$ ipython --no-banner

In [1]: import numpy as np

In [2]: np.set_printoptions(suppress=True, linewidth=140)

In [3]: A = np.array([[0, 0, 1, 0, 1, 0, 1],
   ...:     [0, 0, 1, 0, 1, 1, 1],
   ...:     [1, 1, 0, 0, 1, 0, 1],
   ...:     [0, 0, 0, 0, 0, 0, 0],
   ...:     [1, 1, 1, 0, 0, 1, 1],
   ...:     [0, 1, 0, 0, 1, 0, 0],
   ...:     [1, 1, 1, 0, 1, 0, 0]])

In [4]: print(np.round(np.linalg.eigvalsh(A).min(), 3))
-1.783

In [5]: print(np.all(np.linalg.eigvalsh(A) > 0))
False

In [6]: r = np.linalg.matrix_rank(A)

In [7]: print(r)
6

In [8]: N = np.linalg.svd(A)[2][r:].T

In [9]: print(N.shape)
(7, 1)

In [10]: print([int(np.linalg.matrix_rank(A[:i])) for i in range(1, len(A) + 1)])
[1, 2, 3, 3, 4, 5, 6]

In [11]: print(np.allclose(A @ N, 0))
True

In [12]: print(round(np.abs(np.linalg.eigvals(A)).max(), 3))
3.859

In [13]: print(np.allclose(A, A.T))
True

In [14]: print(np.round(np.sort(np.abs(np.linalg.eigvals(A))), 3))
[0.    0.379 0.779 1.    1.476 1.783 3.859]

In [15]: print(np.linalg.cond(A) > 100)
True

In [16]: print([round(float(x), 3) for x in np.linalg.svd(A, compute_uv=False)[:3]])
[3.859, 1.783, 1.476]

In [17]: feats = np.array([[1.0, -3.0, 0.0, 0.0, 0.0],
    ...:     [-3.0, 5.0, -3.0, 0.0, 0.0],
    ...:     [0.0, -3.0, 4.0, -3.0, 0.0],
    ...:     [0.0, 0.0, -3.0, 1.0, -3.0],
    ...:     [0.0, 0.0, 0.0, -3.0, 3.0]])

In [18]: vals, V = np.linalg.eigh(feats)

In [19]: vec = np.array([3, 0, 1, 0, 2])

In [20]: print(round(float(vec @ feats @ vec / (vec @ vec)), 3), round(vals[0], 3), np.round(vals[-1], 3))
1.786 -2.532 8.815

In [21]: print(np.abs(feats).sum(axis=1).max(), np.round(np.abs(vals).max(), 3))
11.0 8.815

In [22]: vals, V = np.linalg.eigh(feats)

In [23]: print(np.round(V.T @ feats @ V, 3) + 0)
[[-2.532  0.     0.     0.     0.   ]
 [ 0.    -0.725  0.     0.     0.   ]
 [ 0.     0.     2.855  0.     0.   ]
 [ 0.     0.     0.     5.587  0.   ]
 [ 0.     0.     0.     0.     8.815]]

In [24]: print(round(float(vals.sum()), 3), np.trace(feats))
14.0 14.0

In [25]: print(vals.round(3))
[-2.532 -0.725  2.855  5.587  8.815]

In [26]: print(np.round(np.linalg.eigvalsh(feats @ feats), 3))
[ 0.525  6.409  8.15  31.21  77.706]

In [27]: print(np.round(np.linalg.eigvalsh(feats + 5 * np.eye(5)), 3))
[ 2.468  4.275  7.855 10.587 13.815]

In [28]: print(np.round(V.T @ V, 3) + 0)
[[1. 0. 0. 0. 0.]
 [0. 1. 0. 0. 0.]
 [0. 0. 1. 0. 0.]
 [0. 0. 0. 1. 0.]
 [0. 0. 0. 0. 1.]]

In [29]: print(np.round(np.abs(V[:, -1]), 3))
[0.261 0.68  0.603 0.289 0.149]

In [30]: print((vals > 1e-8).sum(), (vals < -1e-8).sum())
3 2

In [31]: rng = np.random.default_rng(257344)

In [32]: labels = rng.permutation(5)

In [33]: out = feats[:, labels] * rng.choice([-1, 1], 5)

In [34]: print(out)
[[ 0. -3.  0.  0. -1.]
 [-3.  5.  0.  0.  3.]
 [ 4. -3.  0. -3. -0.]
 [-3.  0. -3.  1. -0.]
 [ 0.  0.  3. -3. -0.]]

In [35]: Uu, _, Vt = np.linalg.svd(feats.T @ out)

In [36]: print(np.round(np.linalg.lstsq(feats, out)[0], 3) + 0)
[[ 0.  0.  0.  0. -1.]
 [ 0.  1.  0.  0.  0.]
 [ 1.  0.  0.  0.  0.]
 [ 0.  0.  0.  1.  0.]
 [ 0.  0.  1.  0.  0.]]

In [37]: print(labels)
[2 1 4 3 0]

In [38]: print(np.round(Uu @ Vt, 3) + 0)
[[ 0.  0.  0.  0. -1.]
 [ 0.  1.  0.  0.  0.]
 [ 1.  0.  0.  0.  0.]
 [ 0.  0.  0.  1.  0.]
 [ 0.  0.  1.  0.  0.]]

In [39]: O, r_ = np.linalg.qr(out)

In [40]: print(np.trace(O @ O.T))
5.0

In [41]: print(round(abs(r_[0, 0]), 3), round(np.linalg.norm(out[:, 0]), 3))
5.831 5.831

In [42]: print(np.round(O @ r_, 3) + 0)
[[ 0. -3.  0.  0. -1.]
 [-3.  5.  0.  0.  3.]
 [ 4. -3.  0. -3.  0.]
 [-3.  0. -3.  1.  0.]
 [ 0.  0.  3. -3.  0.]]

In [43]: print(np.allclose(r_.T @ r_, out.T @ out))
True
